In [1]: import numpy as np

In [2]: np.set_printoptions(precision=3, suppress=True, linewidth=140)

In [3]: def rnd(a):
   ...:     return np.round(a, 3) + 0
   ...: 

In [4]: mat = np.load("case12.npy")

In [5]: mat
Out[5]: 
array([[-0.446,  0.207,  0.867, -0.544, -0.696, -0.462],
       [-0.744,  0.881,  0.999, -0.06 , -0.07 , -0.462],
       [ 0.943, -0.856, -0.969,  0.961,  0.954,  0.872],
       [ 0.934, -1.   ,  0.967,  0.999, -1.   , -0.129],
       [-0.937,  0.178,  0.02 , -0.995, -0.998, -0.937],
       [-0.658, -0.647,  1.   ,  0.789, -0.984, -0.721],
       [-0.611, -0.159,  0.997,  0.   , -0.933, -0.647],
       [-0.782, -0.744,  1.   ,  0.814, -0.996, -0.818],
       [-0.578,  0.493, -0.951, -0.862, -0.414, -0.363],
       [-0.881,  0.999,  0.996,  0.558,  0.997,  0.291],
       [ 0.731,  0.716,  0.68 ,  0.217,  0.982,  0.658],
       [ 0.932, -0.68 , -1.   , -0.973,  0.834,  0.67 ],
       [ 0.963, -0.934, -0.97 ,  0.749,  0.818,  0.797],
       [ 0.887, -1.   , -0.319,  0.623, -1.   , -0.454],
       [-0.778,  1.   ,  0.997, -0.914,  0.996,  0.   ],
       [-0.254, -0.818, -0.565, -0.598, -0.969, -0.551],
       [ 0.03 ,  0.617, -1.   , -0.974,  0.67 ,  0.149],
       [ 0.422,  0.291, -0.53 , -0.291,  0.731,  0.319],
       [ 0.892, -0.414, -0.09 , -0.119,  0.837,  0.585],
       [-0.11 ,  0.984,  0.273,  0.793,  0.998,  0.731]])

In [6]: basis = mat[[7, 13]].astype(float)

In [7]: for _ in range(5):
   ...:     lab = np.linalg.norm(mat[:, None] - basis, axis=-1).argmin(axis=1)
   ...:     basis = np.array([mat[lab == j].mean(axis=0) for j in range(2)])
   ...: 

In [8]: lab
Out[8]: array([0, 0, 1, 1, 0, 0, 0, 0, 1, 0, 1, 1, 1, 1, 0, 1, 1, 1, 1, 0])

In [9]: np.bincount(lab)
Out[9]: array([ 9, 11])

In [10]: np.abs(basis[1] - basis[0]).argmax()
Out[10]: np.int64(2)

In [11]: feats = np.load("arr.npy")

In [12]: feats
Out[12]: 
array([[ 1, -1,  1, -1,  1, -1,  1, -1],
       [ 1,  1,  1,  1, -1, -1, -1, -1],
       [ 1,  1, -1, -1, -1, -1,  1,  1],
       [ 1, -1, -1,  1, -1,  1,  1, -1]])

In [13]: def softmax(z):
    ...:     e = np.exp(z - z.max(axis=-1, keepdims=True))
    ...:     return e / e.sum(axis=-1, keepdims=True)
    ...: 

In [14]: rnd(softmax(feats).sum(axis=1))
Out[14]: array([1., 1., 1., 1.])

In [15]: rnd(softmax(feats[2]))
Out[15]: array([0.22, 0.22, 0.03, 0.03, 0.03, 0.03, 0.22, 0.22])

In [16]: S = feats @ feats.T / np.sqrt(8)

In [17]: rnd(softmax(S)[2] @ feats)
Out[17]: array([ 1.   ,  0.799, -0.799, -0.799, -0.9  , -0.9  ,  0.9  ,  0.699])

In [18]: rnd(softmax(S))
Out[18]: 
array([[0.849, 0.05 , 0.05 , 0.05 ],
       [0.05 , 0.849, 0.05 , 0.05 ],
       [0.05 , 0.05 , 0.849, 0.05 ],
       [0.05 , 0.05 , 0.05 , 0.849]])

In [19]: A2 = feats / np.sqrt((feats ** 2).mean(axis=1, keepdims=True))

In [20]: np.linalg.matrix_rank(feats - feats.mean(axis=1, keepdims=True))
Out[20]: np.int64(4)

In [21]: A2[2]
Out[21]: array([ 1.,  1., -1., -1., -1., -1.,  1.,  1.])

In [22]: w1 = np.array([[-2, 3, 3, 0, 0],
    ...:     [-1, -1, 1, 1, 1],
    ...:     [-3, -2, 1, 0, -1],
    ...:     [-1, 3, 0, -1, 0],
    ...:     [-3, 1, -1, -2, 3],
    ...:     [-3, 2, 1, -1, 3],
    ...:     [-2, -2, -1, -1, 1],
    ...:     [-1, 2, 1, -1, -2]])

In [23]: beta = np.array([3, 0, 5, 0, 1])

In [24]: act = np.maximum(feats @ w1 + beta, 0)

In [25]: np.linalg.matrix_rank(act)
Out[25]: np.int64(4)

In [26]: (act > 0).mean(axis=0)
Out[26]: array([0.75, 0.25, 1.  , 0.5 , 0.5 ])

In [27]: basis = np.array([[2, 3], [2, 2], [3, 2], [2, 3], [0, 0]])

In [28]: (act @ basis).round(6).argmax(axis=1)
Out[28]: array([0, 0, 1, 0])

In [29]: act @ basis
Out[29]: 
array([[12,  8],
       [50, 50],
       [44, 46],
       [36, 33]])

In [30]: w1 @ basis
Out[30]: 
array([[ 11,   6],
       [  1,   0],
       [ -7, -11],
       [  2,   0],
       [-11, -15],
       [ -1,  -6],
       [-13, -15],
       [  3,   0]])

In [31]: A2 = feats[0, 0] * feats[1:] - np.outer(feats[1:, 0], feats[0])

In [32]: A2
Out[32]: 
array([[ 0,  2,  0,  2, -2,  0, -2,  0],
       [ 0,  2, -2,  0, -2,  0,  0,  2],
       [ 0,  0, -2,  2, -2,  2,  0,  0]])

In [33]: np.linalg.matrix_rank(A2), np.linalg.matrix_rank(feats)
Out[33]: (np.int64(3), np.int64(4))

In [34]: feats[:, 0] / feats[0, 0]
Out[34]: array([1., 1., 1., 1.])

In [35]: np.flatnonzero(~A2.round(6).any(axis=1))
Out[35]: array([], dtype=int64)

In [36]: M = np.loadtxt("block11.csv", delimiter=",")

In [37]: rnd(M)
Out[37]: 
array([[-0.419, -0.511, -0.519,  0.287, -0.46 ],
       [ 0.419, -0.735, -0.119, -0.42 ,  0.306],
       [-0.524,  0.246, -0.393, -0.678,  0.225],
       [ 0.314,  0.122,  0.058, -0.497, -0.798],
       [-0.524, -0.352,  0.747, -0.186, -0.09 ]])

In [38]: A2 = M / np.sqrt((M ** 2).mean(axis=1, keepdims=True))

In [39]: np.linalg.matrix_rank(M - M.mean(axis=1, keepdims=True))
Out[39]: np.int64(4)

In [40]: np.linalg.matrix_rank(A2) == np.linalg.matrix_rank(M)
Out[40]: np.True_

In [41]: x = np.array([3, 1, 1, 2, 3])

In [42]: rnd(M @ np.ones(5))
Out[42]: array([-1.622, -0.548, -1.125, -0.8  , -0.405])

In [43]: W0 = np.loadtxt("dump.csv", delimiter=",")

In [44]: W0
Out[44]: 
array([[-0.78, -1.59, -0.51,  2.35, -0.38,  1.79,  1.44, -0.52,  0.79, -1.51, -0.22],
       [ 0.98, -0.31,  1.  , -0.79,  0.53,  1.23,  0.37,  0.92, -1.28, -2.01,  2.42],
       [-1.06, -0.16, -1.02,  1.33, -0.57, -0.6 ,  0.07, -0.95,  1.34,  1.36, -2.18],
       [-0.58,  0.77,  0.99, -1.31,  0.54,  0.15, -1.04,  0.7 , -1.03, -0.47,  0.46],
       [-0.14, -0.92, -1.51,  2.13, -0.84, -0.32,  1.1 , -1.21,  1.75,  1.06, -1.66],
       [ 4.  ,  0.19, -0.68, -1.26, -0.22, -1.95,  0.86,  0.03,  0.  ,  1.45,  1.92],
       [ 3.68, -0.76, -1.52,  0.48, -0.72, -1.48,  1.84, -0.68,  1.04,  1.4 ,  1.12],
       [-4.82,  0.46, -0.02,  1.41, -0.13,  0.54, -1.57, -0.69,  0.9 ,  0.58, -4.02],
       [ 5.18, -0.13, -1.08, -1.09, -0.41, -2.23,  1.51, -0.12,  0.24,  1.65,  2.46],
       [ 0.78,  0.  , -1.3 ,  0.65, -0.65, -1.56,  0.39, -0.91,  1.3 ,  2.08, -1.3 ]])

In [45]: # looks like rank 3

In [46]: np.allclose(W0[:-1].T @ np.linalg.lstsq(W0[:-1].T, W0[-1])[0], W0[-1])
Out[46]: True

In [47]: np.linalg.lstsq(W0[:-1].T, W0[-1])[2]
Out[47]: np.int32(3)

In [48]: np.unique(W0.round(6), axis=0).shape
Out[48]: (10, 11)

In [49]: np.abs(np.diag(np.linalg.qr(W0)[1])) > 1e-9
Out[49]: array([ True,  True,  True, False, False, False, False, False, False, False])

In [50]: m1 = np.load("w.npy")

In [51]: m1
Out[51]: 
array([[  1,  -1,   1,  -1],
       [  1,   0,   0,   0],
       [  1,   1,   1,   1],
       [  1,   2,   4,   8],
       [  1,   3,   9,  27],
       [  1,   4,  16,  64],
       [  1,   5,  25, 125],
       [  1,   6,  36, 216],
       [  1,   7,  49, 343],
       [  1,   8,  64, 512],
       [  1,   9,  81, 729]])

In [52]: m1.reshape(2, -1)
Out[52]: 
array([[  1,  -1,   1,  -1,   1,   0,   0,   0,   1,   1,   1,   1,   1,   2,   4,   8,   1,   3,   9,  27,   1,   4],
       [ 16,  64,   1,   5,  25, 125,   1,   6,  36, 216,   1,   7,  49, 343,   1,   8,  64, 512,   1,   9,  81, 729]])

In [53]: T = m1.reshape(11, 2, -1)

In [54]: np.einsum("ihd,ihd->ih", T, T)
Out[54]: 
array([[     2,      2],
       [     1,      0],
       [     2,      2],
       [     5,     80],
       [    10,    810],
       [    17,   4352],
       [    26,  16250],
       [    37,  47952],
       [    50, 120050],
       [    65, 266240],
       [    82, 538002]])

In [55]: np.einsum("ihd,jhd->hij", T, T).shape
Out[55]: (2, 11, 11)

In [56]: T.sum(axis=1)
Out[56]: 
array([[  2,  -2],
       [  1,   0],
       [  2,   2],
       [  5,  10],
       [ 10,  30],
       [ 17,  68],
       [ 26, 130],
       [ 37, 222],
       [ 50, 350],
       [ 65, 520],
       [ 82, 738]])

In [57]: T[:, 0]
Out[57]: 
array([[ 1, -1],
       [ 1,  0],
       [ 1,  1],
       [ 1,  2],
       [ 1,  3],
       [ 1,  4],
       [ 1,  5],
       [ 1,  6],
       [ 1,  7],
       [ 1,  8],
       [ 1,  9]])

In [58]: J = np.load("test14.npy")

In [59]: J
Out[59]: 
array([[13,  6,  8,  2,  9,  7, 11, 15, 11,  9,  4],
       [ 6, 10,  5,  3, 12,  8,  3, 10,  6,  0,  6],
       [ 8,  5,  9,  1, 11,  8,  7, 11, 13,  6,  2],
       [ 2,  3,  1,  1,  3,  2,  1,  3,  1,  0,  2],
       [ 9, 12, 11,  3, 19, 13,  6, 15, 15,  3,  6],
       [ 7,  8,  8,  2, 13,  9,  5, 11, 11,  3,  4],
       [11,  3,  7,  1,  6,  5, 10, 12, 10,  9,  2],
       [15, 10, 11,  3, 15, 11, 12, 19, 15,  9,  6],
       [11,  6, 13,  1, 15, 11, 10, 15, 19,  9,  2],
       [ 9,  0,  6,  0,  3,  3,  9,  9,  9,  9,  0],
       [ 4,  6,  2,  2,  6,  4,  2,  6,  2,  0,  4]])

In [60]: f = np.array([2, -4])

In [61]: np.polyval(f, J[4])
Out[61]: array([14, 20, 18,  2, 34, 22,  8, 26, 26,  2,  8])

In [62]: evals, V = np.linalg.eigh(J)

In [63]: x = np.array([3, 5, 4, 2, 7, 0, 7, 5, 3, 2, 5])

In [64]: np.abs(J).sum(axis=1).max(), rnd(np.abs(evals).max())
Out[64]: (np.int64(126), np.float64(91.152))

In [65]: rnd(np.linalg.eigvalsh(J[1:, 1:]))
Out[65]: array([ 0.   ,  0.   ,  0.   ,  0.   ,  0.   ,  0.   ,  0.   ,  8.392, 19.163, 81.445])

In [66]: rnd(np.sort(np.abs(np.linalg.eigvals(J))))
Out[66]: array([ 0.   ,  0.   ,  0.   ,  0.   ,  0.   ,  0.   ,  0.   ,  0.   , 10.349, 20.499, 91.152])

In [67]: (J + J.T) / 2
Out[67]: 
array([[13.,  6.,  8.,  2.,  9.,  7., 11., 15., 11.,  9.,  4.],
       [ 6., 10.,  5.,  3., 12.,  8.,  3., 10.,  6.,  0.,  6.],
       [ 8.,  5.,  9.,  1., 11.,  8.,  7., 11., 13.,  6.,  2.],
       [ 2.,  3.,  1.,  1.,  3.,  2.,  1.,  3.,  1.,  0.,  2.],
       [ 9., 12., 11.,  3., 19., 13.,  6., 15., 15.,  3.,  6.],
       [ 7.,  8.,  8.,  2., 13.,  9.,  5., 11., 11.,  3.,  4.],
       [11.,  3.,  7.,  1.,  6.,  5., 10., 12., 10.,  9.,  2.],
       [15., 10., 11.,  3., 15., 11., 12., 19., 15.,  9.,  6.],
       [11.,  6., 13.,  1., 15., 11., 10., 15., 19.,  9.,  2.],
       [ 9.,  0.,  6.,  0.,  3.,  3.,  9.,  9.,  9.,  9.,  0.],
       [ 4.,  6.,  2.,  2.,  6.,  4.,  2.,  6.,  2.,  0.,  4.]])
